% python3 -q
>>> import numpy as np
>>> from numpy import linalg as LA
>>> np.set_printoptions(precision=2, suppress=True, linewidth=160)
>>> A = np.loadtxt("arr.csv", delimiter=",")
>>> print(A)
[[-1.  2. -3. -2. -3.  2.]
 [ 1.  2. -3. -1.  1. -2.]
 [ 2.  2.  2. -1. -2.  1.]
 [ 3.  3.  3. -2.  0.  1.]
 [ 2.  2.  2. -1. -2.  1.]
 [ 5. -1.  3. -2. -3. -2.]
 [ 6.  2.  3. -4.  1. -1.]
 [ 0.  0.  0.  0.  0.  0.]
 [ 3. -3.  1. -1. -1. -3.]
 [ 4. -2.  2. -2.  1. -3.]
 [ 1.  1.  1. -1.  2.  0.]
 [ 0.  0.  0.  0.  0.  0.]
 [ 0.  0.  0.  0.  0.  0.]
 [ 2.  1. -3. -4. -2.  0.]
 [ 0.  0.  0.  0.  0.  0.]
 [ 7. -2. -2. -4.  1. -7.]
 [ 5.  4.  0. -6. -2.  1.]
 [ 7.  2.  1. -4.  0. -4.]
 [ 0.  0.  0.  0.  0.  0.]
 [ 1.  2. -3. -1.  1. -2.]
 [ 6.  2.  3. -4.  1. -1.]
 [ 3. -1.  0. -2.  1. -2.]
 [ 3.  4. -1. -2. -1. -1.]
 [ 3. -1.  0. -2.  1. -2.]
 [ 3. -1.  0. -2.  1. -2.]
 [ 2.  2.  2. -1. -2.  1.]
 [ 6. -4.  1. -3.  0. -5.]
 [ 3. -1.  0. -2.  1. -2.]
 [ 2.  2.  2. -1. -2.  1.]
 [ 2.  1. -3. -4. -2.  0.]
 [ 3. -1.  0. -2.  1. -2.]
 [ 0.  0.  0.  0.  0.  0.]
 [ 1.  2. -3. -1.  1. -2.]
 [ 5. -1.  3. -2. -3. -2.]
 [ 3. -3.  1. -1. -1. -3.]
 [ 7. -3.  2. -4.  2. -5.]
 [ 0.  0.  0.  0.  0.  0.]
 [ 3. -1.  0. -2.  1. -2.]
 [ 0.  0.  0.  0.  0.  0.]
 [ 0.  0.  0.  0.  0.  0.]]
>>> cov = np.cov(A, rowvar=False)
>>> print(cov.shape)
(6, 6)
>>> print(LA.eigvalsh(cov)[::-1])
[9.74 4.75 3.38 1.63 0.57 0.01]
>>> print(round(float(np.corrcoef(A[:, 1], A[:, 5])[0, 1]), 2))
0.65
>>> print(A.std(axis=0))
[2.23 1.9  1.8  1.49 1.39 1.9 ]
>>> print(np.argwhere(np.triu(np.abs(np.corrcoef(A.T)) > 0.8, 1)))
[]
>>> print(np.polyfit(A[:, 1], A[:, 5], 1))
[ 0.65 -1.35]
>>> print(np.argsort(-A.std(axis=0).round(6), kind="stable"))
[0 1 5 2 3 4]
>>> rng = np.random.default_rng(9446)
>>> out = A + rng.integers(-2, 3, (40, 5)) @ rng.integers(-2, 3, (5, 6))
>>> print(out)
[[  2.   6.   3. -10.  -4.  -4.]
 [  5.   2.  -3.  -1.  -3.  -8.]
 [  4.   3.   2.  -4.  -4.  -3.]
 [  3.   4.   9.  -2.   5.  15.]
 [ -1.   0.  -6.   3.  -4.  -3.]
 [  5.   0.   3.  -5.  -1.   6.]
 [ 12.   3.  13.  -9.   2.   1.]
 [  2.  -4.  -2.   8.  -3.  -4.]
 [ -1.   1.   1.  -7.   3.   5.]
 [  3.  -3.  -4.   0.  -2.  -9.]
 [ -1.  -2.  -7.  11.  -2.  -4.]
 [ -3.   0.  -4.  -7.   2.   0.]
 [  2.   1.   6.  -4.   1.  -2.]
 [  1.   0.  -9.  -4.  -5.  -8.]
 [ -5.  -1. -10.  -2.  -1.  -6.]
 [  5.  -4.  -6.   0.  -1. -15.]
 [ 11.   5.  10. -15.  -1.  -1.]
 [  4.   0.  -3.   6.   0.   0.]
 [  3.  -1.   2.   8.  -3.  -2.]
 [  4.   5.   1.  -4.  -1.  -6.]
 [  2.  -1.  -5.  -2.   1.  -3.]
 [  2.  -1.   4.  -4.   5.   4.]
 [  1.   4.  -3.   5.  -2.  -1.]
 [  3.  -3.   0.   4.   1.   0.]
 [  2.   2.   0.  -5.   1.  -2.]
 [  2.   3.   4.  -4.  -1.   1.]
 [  9.  -5.  -1.  -5.  -5. -19.]
 [  9.   0.  10.  -5.   2.   2.]
 [  4.   4.   6. -13.   0.   1.]
 [  2.   1.  -3.  -1.  -4.  -6.]
 [  6.   1.   6.  -4.   0.  -6.]
 [ -2.  -1.  -2.   1.   3.  10.]
 [  3.   3.   3.  -1.   2.   0.]
 [  3.  -3.   3.   2.   1.  10.]
 [  9.  -6.   5.   1.  -3.  -5.]
 [  8.  -3.   4.  -8.   3.  -5.]
 [  0.  -3.  -4.   7.  -4. -10.]
 [  2.  -1.  -4.  -1.  -1.  -6.]
 [ -4.  -2. -10.   6.  -3.  -6.]
 [  3.   1.   4.  -2.   0.   2.]]
>>> print(LA.matrix_rank(out - A, tol=1e-8))
5
>>> print(np.round(LA.svd(out - A, compute_uv=False), 2) + 0)
[48.29 36.87 25.2   8.3   6.34  0.  ]
>>> z = A[:, 2] > np.median(A[:, 2])
>>> f = A[z].mean(axis=0) - A[~z].mean(axis=0)
>>> print(z.astype(int))
[0 0 1 1 1 1 1 0 1 1 1 0 0 0 0 0 0 1 0 0 1 0 0 0 0 1 1 0 1 0 0 0 0 1 1 1 0 0 0 0]
>>> print(np.argsort(-np.abs(f).round(6), kind="stable"))
[2 0 3 4 5 1]
>>> Ac = A - A.mean(axis=0)
>>> U, sv, vt = LA.svd(Ac, full_matrices=False)
>>> print(np.round((sv ** 2).sum() ** 2 / (sv ** 4).sum(), 2))
3.06
>>> print(np.abs(vt[0]).argmax())
0
>>> print(sv)
[19.49 13.6  11.48  7.98  4.73  0.61]
>>> print((np.sign(U[:, 0]) == np.sign(U[0, 0])).astype(int))
[1 1 1 1 1 0 0 1 0 0 1 1 1 1 1 0 0 0 1 1 0 0 1 0 0 1 0 0 1 1 0 1 1 0 0 0 1 0 1 1]
>>> print(LA.matrix_rank(Ac))
6
>>> print(np.abs(U[:, 0]).argmax())
35
>>> x = np.array([-6, -6, 8, 1, 8, -2])
>>> y = A @ x
>>> c, lr = np.zeros(6), 1 / LA.norm(A, 2) ** 2
>>> for i in range(6):
...     c -= lr * A.T @ (A @ c - y)
...     if i % 1 == 0: print(i, round(LA.norm(A @ c - y), 2))
... 
0 121.45
1 94.99
2 75.88
3 62.02
4 51.86
5 44.32
>>> print(np.round(LA.cond(A), 2))
45.85
>>> mat = np.array([[1.0, 0.9, 0.81, 0.73, 0.66, 0.59, 0.53, 0.48],
...     [0.9, 1.0, 0.9, 0.81, 0.73, 0.66, 0.59, 0.53],
...     [0.81, 0.9, 1.0, 0.9, 0.81, 0.73, 0.66, 0.59],
...     [0.73, 0.81, 0.9, 1.0, 0.9, 0.81, 0.73, 0.66],
...     [0.66, 0.73, 0.81, 0.9, 1.0, 0.9, 0.81, 0.73],
...     [0.59, 0.66, 0.73, 0.81, 0.9, 1.0, 0.9, 0.81],
...     [0.53, 0.59, 0.66, 0.73, 0.81, 0.9, 1.0, 0.9],
...     [0.48, 0.53, 0.59, 0.66, 0.73, 0.81, 0.9, 1.0]])
>>> print(np.trace(mat))
8.0
>>> print((mat + mat.T) / 2)
[[1.   0.9  0.81 0.73 0.66 0.59 0.53 0.48]
 [0.9  1.   0.9  0.81 0.73 0.66 0.59 0.53]
 [0.81 0.9  1.   0.9  0.81 0.73 0.66 0.59]
 [0.73 0.81 0.9  1.   0.9  0.81 0.73 0.66]
 [0.66 0.73 0.81 0.9  1.   0.9  0.81 0.73]
 [0.59 0.66 0.73 0.81 0.9  1.   0.9  0.81]
 [0.53 0.59 0.66 0.73 0.81 0.9  1.   0.9 ]
 [0.48 0.53 0.59 0.66 0.73 0.81 0.9  1.  ]]
>>> print(round(float(LA.det(mat)), 2))
0.0
>>> print(np.allclose(mat, mat.T))
True
>>> O, vecs = LA.qr(mat[:, :1])[0], LA.qr(mat[:, 1:])[0]
>>> sv = LA.svd(O.T @ vecs, compute_uv=False)
>>> print(np.degrees(np.arccos(sv.clip(0, 1))))
[3.89]
>>> print(round(float(LA.norm(O @ O.T - vecs @ vecs.T, 2)), 2))
1.0
>>> print((sv > 0.9).sum())
1
>>> L = LA.cholesky(mat)
>>> print(L)
[[1.   0.   0.   0.   0.   0.   0.   0.  ]
 [0.9  0.44 0.   0.   0.   0.   0.   0.  ]
 [0.81 0.39 0.44 0.   0.   0.   0.   0.  ]
 [0.73 0.35 0.39 0.44 0.   0.   0.   0.  ]
 [0.66 0.31 0.35 0.39 0.44 0.   0.   0.  ]
 [0.59 0.3  0.31 0.35 0.39 0.44 0.   0.  ]
 [0.53 0.26 0.3  0.31 0.35 0.39 0.44 0.  ]
 [0.48 0.22 0.26 0.3  0.31 0.35 0.39 0.44]]
>>> print(LA.eigvalsh(mat).min() > 0)
True
>>> print(mat / np.sqrt(np.outer(np.diag(mat), np.diag(mat))))
[[1.   0.9  0.81 0.73 0.66 0.59 0.53 0.48]
 [0.9  1.   0.9  0.81 0.73 0.66 0.59 0.53]
 [0.81 0.9  1.   0.9  0.81 0.73 0.66 0.59]
 [0.73 0.81 0.9  1.   0.9  0.81 0.73 0.66]
 [0.66 0.73 0.81 0.9  1.   0.9  0.81 0.73]
 [0.59 0.66 0.73 0.81 0.9  1.   0.9  0.81]
 [0.53 0.59 0.66 0.73 0.81 0.9  1.   0.9 ]
 [0.48 0.53 0.59 0.66 0.73 0.81 0.9  1.  ]]
>>> m1 = np.loadtxt("a.csv", delimiter=",")
>>> print(m1)
[[ 0.  2. -2. -2.  3.  1.  3. -2. -6.  1. -1. -1.]
 [ 2. -6. -2. -1.  3. -1. -4. -6.  0. -2.  6. -1.]
 [-2. -2. -2. -1.  1. -5. -5.  5.  2. -2.  2.  0.]
 [-2. -1. -1.  0.  3.  2. -1.  5.  0.  0.  0. -2.]
 [ 3.  3.  1.  3.  6.  2. -6.  2. -1. -2.  2.  5.]
 [ 1. -1. -5.  2.  2. -4. -3.  3.  1. -2. -2.  2.]
 [ 3. -4. -5. -1. -6. -3. -6.  1.  1.  2.  1.  0.]
 [-2. -6.  5.  5.  2.  3.  1.  2. -2.  3. -1. -5.]
 [-6.  0.  2.  0. -1.  1.  1. -2.  6. -2. -6.  3.]
 [ 1. -2. -2.  0. -2. -2.  2.  3. -2.  2. -1.  5.]
 [-1.  6.  2.  0.  2. -2.  1. -1. -6. -1.  6.  3.]
 [-1. -1.  0. -2.  5.  2.  0. -5.  3.  5.  3.  0.]]
>>> x = np.array([7, 7, 4, 4, 3, 1, 9, 4])
>>> print(mat @ np.eye(8)[1])
[0.9  1.   0.9  0.81 0.73 0.66 0.59 0.53]
>>> print((mat * x).sum(axis=1))
[28.72 30.42 31.03 31.1  30.68 29.95 29.33 27.17]
>>> print(mat @ (2 * x))
[57.44 60.84 62.06 62.2  61.36 59.9  58.66 54.34]
>>> print(LA.norm(mat @ x) <= LA.norm(mat, 2) * LA.norm(x) + 1e-9)
True
>>> print((mat @ x).argmax())
3
